$ python -q
>>> import numpy as np
>>> import numpy.linalg as la
>>> np.set_printoptions(suppress=True, linewidth=120)
>>> E = np.load("w.npy")
>>> E.round(2) + 0
array([[ 0.31,  0.27,  0.27,  0.19,  0.19, -0.02],
       [ 0.27,  0.23,  0.23,  0.16,  0.16, -0.02],
       [ 0.27,  0.23,  0.23,  0.16,  0.16, -0.02],
       [ 0.19,  0.16,  0.16,  0.11,  0.11, -0.01],
       [ 0.19,  0.16,  0.16,  0.11,  0.11, -0.01],
       [-0.02, -0.02, -0.02, -0.01, -0.01,  0.  ]])
>>> left, sv, Vt = la.svd(E, full_matrices=False)
>>> np.round(Vt @ Vt.T, 2) + 0
array([[1., 0., 0., 0., 0., 0.],
       [0., 1., 0., 0., 0., 0.],
       [0., 0., 1., 0., 0., 0.],
       [0., 0., 0., 1., 0., 0.],
       [0., 0., 0., 0., 1., 0.],
       [0., 0., 0., 0., 0., 1.]])
>>> sv.round(2) + 0
array([1., 0., 0., 0., 0., 0.])
>>> rng = np.random.default_rng(18696)
>>> labels = rng.permutation(6)
>>> labels
array([1, 0, 2, 4, 3, 5])
>>> B = E[labels][:, labels]
>>> round(float(la.det(B)), 2), np.round(la.det(E[labels]), 2)
(0.0, np.float64(-0.0))
>>> np.round(np.sort(np.abs(la.eigvals(B))), 2) + 0
array([0., 0., 0., 0., 0., 1.])
>>> B.round(2) + 0
array([[ 0.23,  0.27,  0.23,  0.16,  0.16, -0.02],
       [ 0.27,  0.31,  0.27,  0.19,  0.19, -0.02],
       [ 0.23,  0.27,  0.23,  0.16,  0.16, -0.02],
       [ 0.16,  0.19,  0.16,  0.11,  0.11, -0.01],
       [ 0.16,  0.19,  0.16,  0.11,  0.11, -0.01],
       [-0.02, -0.02, -0.02, -0.01, -0.01,  0.  ]])
